$ ipython --no-banner

In [1]: import numpy as np

In [2]: np.set_printoptions(suppress=True, linewidth=140)

In [3]: def rd(a):
   ...:     return np.round(a, 1) + 0
   ...: 

In [4]: E = np.array([[0.2, 6.8, 15.6],
   ...:     [-0.5, 4.5, 14.9],
   ...:     [0.7, 6.9, 13.4],
   ...:     [-0.7, 7.6, 14.0],
   ...:     [-1.5, 7.6, 15.2],
   ...:     [-0.3, 6.7, 15.5],
   ...:     [1.2, 4.8, 15.0],
   ...:     [-0.1, 7.1, 16.0],
   ...:     [-0.7, 7.1, 14.6],
   ...:     [-0.2, 5.7, 15.8],
   ...:     [-1.1, 4.8, 15.4],
   ...:     [1.8, 8.0, 14.9],
   ...:     [0.3, 6.6, 14.7],
   ...:     [1.3, 6.0, 14.4],
   ...:     [-0.8, 5.0, 16.5],
   ...:     [0.2, 4.3, 14.4]])

In [5]: Xs = (E - E.mean(axis=0)) / E.std(axis=0)

In [6]: print(np.argwhere(np.abs(Xs) > 2))
[[ 2  2]
 [11  0]]

In [7]: beta = np.linalg.lstsq(np.delete(Xs, 1, axis=1), Xs[:, 1])[0]

In [8]: print(np.abs(beta).argmax())
1

In [9]: print(rd(beta))
[ 0.  -0.2]

In [10]: K = np.array([[0.0, 0.0, 0.0, 0.0],
    ...:     [0.0, 0.0, 2.0, 0.0],
    ...:     [0.0, 2.0, 0.0, 0.0],
    ...:     [0.0, 0.0, 0.0, 0.0]])

In [11]: left, sigma, Vh = np.linalg.svd(K)

In [12]: print(np.argmax(sigma[:-1] / (sigma[1:] + 1e-6)) + 1)
2

In [13]: M2 = left[:, :2] @ np.diag(sigma[:2]) @ Vh[:2]

In [14]: print(np.linalg.matrix_rank(K, rtol=0.05))
2

In [15]: w1 = np.array([[2, -3], [-5, -5], [0, -3]])

In [16]: beta = np.array([-1, -2])

In [17]: hid = np.maximum(E @ w1 + beta, 0)

In [18]: print(np.linalg.matrix_rank(hid))
0

In [19]: print((hid > 0).mean(axis=0))
[0. 0.]

In [20]: basis = np.array([[-3, 1, 3], [1, 3, 3]])

In [21]: print((hid @ basis).round(6).argmax(axis=1))
[0 0 0 0 0 0 0 0 0 0 0 0 0 0 0 0]

In [22]: print(w1 @ basis)
[[ -9  -7  -3]
 [ 10 -20 -30]
 [ -3  -9  -9]]
